$ python -q
>>> import numpy as np
>>> np.set_printoptions(suppress=True, linewidth=120)
>>> feats = np.load("out1.npy")
>>> feats
array([[1.  , 0.  , 0.  , 0.  , 0.  , 0.  ],
       [0.  , 0.5 , 0.  , 0.  , 0.5 , 0.  ],
       [0.25, 0.  , 0.25, 0.25, 0.25, 0.  ],
       [0.  , 0.  , 0.  , 0.5 , 0.5 , 0.  ],
       [0.  , 0.  , 0.  , 0.  , 0.5 , 0.5 ],
       [0.  , 0.5 , 0.  , 0.  , 0.  , 0.5 ]])
>>> x0 = np.array([2, 1, 2, 2, -3, 3])
>>> a = np.maximum(feats @ x0, 0)
>>> feats * (a > 1e-9)[:, None]
array([[1.  , 0.  , 0.  , 0.  , 0.  , 0.  ],
       [0.  , 0.  , 0.  , 0.  , 0.  , 0.  ],
       [0.25, 0.  , 0.25, 0.25, 0.25, 0.  ],
       [0.  , 0.  , 0.  , 0.  , 0.  , 0.  ],
       [0.  , 0.  , 0.  , 0.  , 0.  , 0.  ],
       [0.  , 0.5 , 0.  , 0.  , 0.  , 0.5 ]])
>>> np.round(feats.T @ a, 2)
array([2.19, 1.  , 0.19, 0.19, 0.19, 1.  ])
>>> np.maximum(feats @ (3 * x0), 0)
array([6.  , 0.  , 2.25, 0.  , 0.  , 6.  ])
>>> a
array([2.  , 0.  , 0.75, 0.  , 0.  , 2.  ])
>>> np.flatnonzero(a > 1e-9)
array([0, 2, 5])
>>> np.round(np.linalg.matrix_power(feats, 100), 2) + 0
array([[1.  , 0.  , 0.  , 0.  , 0.  , 0.  ],
       [0.  , 0.33, 0.  , 0.  , 0.33, 0.33],
       [0.33, 0.22, 0.  , 0.  , 0.22, 0.22],
       [0.  , 0.33, 0.  , 0.  , 0.33, 0.33],
       [0.  , 0.33, 0.  , 0.  , 0.33, 0.33],
       [0.  , 0.33, 0.  , 0.  , 0.33, 0.33]])
>>> np.round(np.sort(np.abs(np.linalg.eigvals(feats)))[::-1], 2)
array([1.  , 1.  , 0.5 , 0.5 , 0.5 , 0.25])
>>> np.round(np.linalg.matrix_power(feats, 2), 2)
array([[1.  , 0.  , 0.  , 0.  , 0.  , 0.  ],
       [0.  , 0.25, 0.  , 0.  , 0.5 , 0.25],
       [0.31, 0.  , 0.06, 0.19, 0.31, 0.12],
       [0.  , 0.  , 0.  , 0.25, 0.5 , 0.25],
       [0.  , 0.25, 0.  , 0.  , 0.25, 0.5 ],
       [0.  , 0.5 , 0.  , 0.  , 0.25, 0.25]])
>>> feats @ np.ones(6)
array([1., 1., 1., 1., 1., 1.])
>>> pr = np.eye(6)[4]
>>> for _ in range(4):
...     pr = pr @ feats
...     print(pr.round(2))
... 
[0.  0.  0.  0.  0.5 0.5]
[0.   0.25 0.   0.   0.25 0.5 ]
[0.   0.38 0.   0.   0.25 0.38]
[0.   0.38 0.   0.   0.31 0.31]
>>> M2 = np.linalg.inv(feats)
>>> round(float(np.linalg.cond(feats)), 2)
5.22
>>> np.round(np.linalg.det(feats) * M2, 2)
array([[ 0.03,  0.  ,  0.  ,  0.  ,  0.  ,  0.  ],
       [ 0.  ,  0.03,  0.  ,  0.  , -0.03,  0.03],
       [-0.03,  0.  ,  0.12, -0.06,  0.  ,  0.  ],
       [ 0.  , -0.03,  0.  ,  0.06, -0.03,  0.03],
       [ 0.  ,  0.03,  0.  ,  0.  ,  0.03, -0.03],
       [ 0.  , -0.03,  0.  ,  0.  ,  0.03,  0.03]])
>>> M2
array([[ 1.,  0.,  0.,  0.,  0.,  0.],
       [ 0.,  1.,  0.,  0., -1.,  1.],
       [-1.,  0.,  4., -2.,  0.,  0.],
       [ 0., -1.,  0.,  2., -1.,  1.],
       [ 0.,  1.,  0.,  0.,  1., -1.],
       [ 0., -1.,  0.,  0.,  1.,  1.]])
>>> np.allclose(M2, feats.T)
False
>>> theta = np.radians(72)
>>> R = np.eye(6)
>>> R[3, 3] = R[2, 2] = np.cos(theta)
>>> R[3, 2], R[2, 3] = -np.sin(theta), np.sin(theta)
>>> R.round(2)
array([[ 1.  ,  0.  ,  0.  ,  0.  ,  0.  ,  0.  ],
       [ 0.  ,  1.  ,  0.  ,  0.  ,  0.  ,  0.  ],
       [ 0.  ,  0.  ,  0.31,  0.95,  0.  ,  0.  ],
       [ 0.  ,  0.  , -0.95,  0.31,  0.  ,  0.  ],
       [ 0.  ,  0.  ,  0.  ,  0.  ,  1.  ,  0.  ],
       [ 0.  ,  0.  ,  0.  ,  0.  ,  0.  ,  1.  ]])
>>> M2 = feats @ R.T
>>> M2.round(2)
array([[ 1.  ,  0.  ,  0.  ,  0.  ,  0.  ,  0.  ],
       [ 0.  ,  0.5 ,  0.  ,  0.  ,  0.5 ,  0.  ],
       [ 0.25,  0.  ,  0.32, -0.16,  0.25,  0.  ],
       [ 0.  ,  0.  ,  0.48,  0.15,  0.5 ,  0.  ],
       [ 0.  ,  0.  ,  0.  ,  0.  ,  0.5 ,  0.5 ],
       [ 0.  ,  0.5 ,  0.  ,  0.  ,  0.  ,  0.5 ]])
>>> np.allclose(feats @ feats.T, M2 @ M2.T)
True
>>> arr = np.loadtxt("w.csv", delimiter=",")
>>> arr.round(2)
array([[ 0.12,  0.05, -0.32],
       [ 0.05,  0.02, -0.14],
       [-0.32, -0.14,  0.86]])
>>> left, sig, vt = np.linalg.svd(arr)
>>> evecs = vt[:(sig > 1e-8).sum()]
>>> rng = np.random.default_rng(249817)
>>> x0 = arr[1] + -1 * arr[2] + rng.integers(2) * np.eye(3)[2]
>>> x0.round(2)
array([ 0.37,  0.16, -1.  ])
>>> np.round(evecs.T @ evecs, 2)
array([[ 0.12,  0.05, -0.32],
       [ 0.05,  0.02, -0.14],
       [-0.32, -0.14,  0.86]])
>>> M = np.load("test4.npy")
>>> M
array([[ 5.09,  3.33,  0.68, -0.01,  4.44,  2.69,  1.79],
       [11.95,  7.75,  1.37,  0.  , 10.45,  6.33,  4.23],
       [10.14,  6.6 ,  1.11,  0.09,  9.07,  5.4 ,  3.63],
       [-8.49, -5.51, -1.  , -0.02, -7.46, -4.49, -3.  ],
       [11.95,  7.7 ,  1.41, -0.03, 10.6 ,  6.29,  4.21],
       [10.25,  6.62,  1.23, -0.07,  8.92,  5.39,  3.58],
       [13.61,  8.89,  1.61, -0.05, 12.01,  7.21,  4.77],
       [ 6.74,  4.37,  0.75,  0.02,  5.99,  3.68,  2.46],
       [-1.66, -1.13, -0.17, -0.01, -1.45, -0.9 , -0.67],
       [-1.61, -1.05, -0.16,  0.04, -1.54, -0.86, -0.53],
       [13.57,  8.83,  1.67, -0.05, 11.99,  7.27,  4.75],
       [ 3.41,  2.26,  0.28, -0.11,  2.99,  1.89,  1.15],
       [ 0.09, -0.07,  0.09,  0.07,  0.  ,  0.04, -0.02],
       [ 6.79,  4.55,  0.82, -0.02,  6.07,  3.63,  2.41]])
>>> W2 = M[[3, 13]].astype(float)
>>> for _ in range(3):
...     lab = np.linalg.norm(M[:, None] - W2, axis=-1).argmin(axis=1)
...     W2 = np.array([M[lab == j].mean(axis=0) for j in range(2)])
... 
>>> lab
array([1, 1, 1, 0, 1, 1, 1, 1, 0, 0, 1, 1, 0, 1])
>>> np.bincount(lab)
array([ 4, 10])
>>> np.abs(W2[1] - W2[0]).argmax()
np.int64(0)
